$ python3 -q
>>> import numpy as np
>>> import numpy.linalg as la
>>> np.set_printoptions(precision=1, suppress=True, linewidth=100, floatmode="fixed")
>>> M = np.array([[0.5, 0.1, 1.4, -0.3, 0.3, 0.8, 0.5, 2.8, -0.3, 0.5, -0.3, 1.0, -0.3, 1.7],
...     [-0.8, -2.2, 0.3, -0.2, -1.3, 0.4, 0.4, 0.1, 1.2, -0.9, 0.2, -0.1, -1.2, 1.0],
...     [-0.1, 1.4, 0.4, 0.1, 0.8, 1.3, -0.4, -1.5, -0.9, 0.1, 0.7, -1.0, 0.0, 0.3],
...     [-0.9, -2.3, -0.1, 0.9, 0.6, -1.1, -0.7, 0.2, 0.5, -0.1, -2.1, -0.8, -0.1, 0.3],
...     [1.1, -1.7, -1.8, 0.5, -0.5, 0.8, 0.4, -0.5, 1.5, 0.0, 0.2, -2.2, -1.7, -0.1],
...     [-0.3, -0.4, 0.3, 0.1, -1.0, 0.7, -0.1, 1.8, -0.1, 0.5, -0.6, 0.2, 0.8, 1.0]])
>>> print(M)
[[ 0.5  0.1  1.4 -0.3  0.3  0.8  0.5  2.8 -0.3  0.5 -0.3  1.0 -0.3  1.7]
 [-0.8 -2.2  0.3 -0.2 -1.3  0.4  0.4  0.1  1.2 -0.9  0.2 -0.1 -1.2  1.0]
 [-0.1  1.4  0.4  0.1  0.8  1.3 -0.4 -1.5 -0.9  0.1  0.7 -1.0  0.0  0.3]
 [-0.9 -2.3 -0.1  0.9  0.6 -1.1 -0.7  0.2  0.5 -0.1 -2.1 -0.8 -0.1  0.3]
 [ 1.1 -1.7 -1.8  0.5 -0.5  0.8  0.4 -0.5  1.5  0.0  0.2 -2.2 -1.7 -0.1]
 [-0.3 -0.4  0.3  0.1 -1.0  0.7 -0.1  1.8 -0.1  0.5 -0.6  0.2  0.8  1.0]]
>>> def softmax(z):
...     e = np.exp(z - z.max(axis=-1, keepdims=True))
...     return e / e.sum(axis=-1, keepdims=True)
... 
>>> print(softmax(M).sum(axis=1))
[1.0 1.0 1.0 1.0 1.0 1.0]
>>> print(np.round(softmax(M[3] + 4), 1) + 0)
[0.0 0.0 0.1 0.2 0.1 0.0 0.0 0.1 0.1 0.1 0.0 0.0 0.1 0.1]
>>> print(np.round(softmax(10 * M[3]), 1) + 0)
[0.0 0.0 0.0 0.9 0.0 0.0 0.0 0.0 0.0 0.0 0.0 0.0 0.0 0.0]
>>> print(np.round(softmax(M[3]), 1) + 0)
[0.0 0.0 0.1 0.2 0.1 0.0 0.0 0.1 0.1 0.1 0.0 0.0 0.1 0.1]
>>> scores = M @ M.T / np.sqrt(14)
>>> print(softmax(scores)[3] @ M)
[-0.7 -2.2 -0.1  0.8  0.4 -0.8 -0.5  0.2  0.6 -0.1 -1.8 -0.8 -0.2  0.4]
>>> print(softmax(scores).round(6).argmax(axis=1))
[0 1 2 3 4 0]
